$ python -q
>>> import numpy as np
>>> np.set_printoptions(precision=2, suppress=True, linewidth=120)
>>> rng = np.random.default_rng(862)
>>> J = np.eye(4, dtype=int)[rng.permutation(4)]
>>> print(J)
[[1 0 0 0]
 [0 1 0 0]
 [0 0 1 0]
 [0 0 0 1]]
>>> # keeps lengths
>>> evals, V = np.linalg.eigh(J)
>>> vec = np.array([2, 1, 3, 3])
>>> print(V * np.maximum(evals, 0) @ V.T)
[[1. 0. 0. 0.]
 [0. 1. 0. 0.]
 [0. 0. 1. 0.]
 [0. 0. 0. 1.]]
>>> print(vec @ J @ vec / (vec @ vec), evals[0], evals[-1])
1.0 1.0 1.0
>>> print(V * np.sqrt(evals) @ V.T)
[[1. 0. 0. 0.]
 [0. 1. 0. 0.]
 [0. 0. 1. 0.]
 [0. 0. 0. 1.]]
>>> print(V * np.abs(evals) @ V.T)
[[1. 0. 0. 0.]
 [0. 1. 0. 0.]
 [0. 0. 1. 0.]
 [0. 0. 0. 1.]]
>>> print(vec @ J @ vec)
23
>>> print(np.linalg.matrix_power(J, 2))
[[1 0 0 0]
 [0 1 0 0]
 [0 0 1 0]
 [0 0 0 1]]
>>> print(J.sum(axis=1))
[1 1 1 1]
>>> pr = np.eye(4)[3]
>>> for _ in range(6):
...     pr = pr @ J
...     print(pr.round(2))
... 
[0. 0. 0. 1.]
[0. 0. 0. 1.]
[0. 0. 0. 1.]
[0. 0. 0. 1.]
[0. 0. 0. 1.]
[0. 0. 0. 1.]
>>> vec = np.array([2, 0, -2, -1])
>>> print(J * vec)
[[ 2  0  0  0]
 [ 0  0  0  0]
 [ 0  0 -2  0]
 [ 0  0  0 -1]]
>>> print(np.linalg.norm(J @ vec) <= np.linalg.norm(J, 2) * np.linalg.norm(vec) + 1e-9)
True
>>> print(np.sign((J @ vec).round(6)))
[ 1  0 -1 -1]
>>> print(J @ vec)
[ 2  0 -2 -1]
>>> print(J @ np.ones(4))
[1. 1. 1. 1.]
>>> mat = np.loadtxt("block15.csv", delimiter=",")
>>> print(mat)
[[29.75 -1.6  50.74]
 [31.39 -1.66 51.08]
 [29.91 -0.18 49.43]
 [29.79  0.   50.1 ]
 [29.88  0.59 50.65]
 [29.26 -0.35 49.44]
 [31.07  1.14 49.16]
 [30.01 -0.23 51.15]
 [28.94 -2.17 49.67]
 [27.86  1.35 49.05]
 [30.85 -0.38 50.38]
 [30.72  0.04 51.12]
 [28.51  1.51 49.76]
 [29.15 -0.79 49.44]
 [28.57 -0.45 49.08]
 [28.22  1.23 49.92]
 [29.85 -0.47 49.96]
 [30.15  0.31 50.75]
 [31.73 -0.47 50.24]
 [28.87 -0.97 50.16]
 [29.69 -0.72 50.93]
 [29.83  1.44 50.36]
 [31.9  -0.36 49.73]
 [29.11 -0.42 50.82]
 [27.8   1.1  50.87]]
>>> Xc = mat - mat.mean(axis=0)
>>> V = np.linalg.svd(Xc)[2][:1]
>>> A2 = Xc - Xc @ V.T @ V
>>> print(np.linalg.norm(A2, axis=1).round(6).argmax())
8
>>> print(round(np.linalg.norm(A2) / np.linalg.norm(Xc), 2))
0.66
>>> z = rng.permutation(3)
>>> A2 = mat[:, z] * rng.choice([-1, 1], 3)
>>> print(A2)
[[ 29.75  -1.6  -50.74]
 [ 31.39  -1.66 -51.08]
 [ 29.91  -0.18 -49.43]
 [ 29.79   0.   -50.1 ]
 [ 29.88   0.59 -50.65]
 [ 29.26  -0.35 -49.44]
 [ 31.07   1.14 -49.16]
 [ 30.01  -0.23 -51.15]
 [ 28.94  -2.17 -49.67]
 [ 27.86   1.35 -49.05]
 [ 30.85  -0.38 -50.38]
 [ 30.72   0.04 -51.12]
 [ 28.51   1.51 -49.76]
 [ 29.15  -0.79 -49.44]
 [ 28.57  -0.45 -49.08]
 [ 28.22   1.23 -49.92]
 [ 29.85  -0.47 -49.96]
 [ 30.15   0.31 -50.75]
 [ 31.73  -0.47 -50.24]
 [ 28.87  -0.97 -50.16]
 [ 29.69  -0.72 -50.93]
 [ 29.83   1.44 -50.36]
 [ 31.9   -0.36 -49.73]
 [ 29.11  -0.42 -50.82]
 [ 27.8    1.1  -50.87]]
>>> left, _, Vt = np.linalg.svd(mat.T @ A2)
>>> print(np.round(left @ Vt, 2) + 0)
[[ 1.  0.  0.]
 [ 0.  1.  0.]
 [ 0.  0. -1.]]
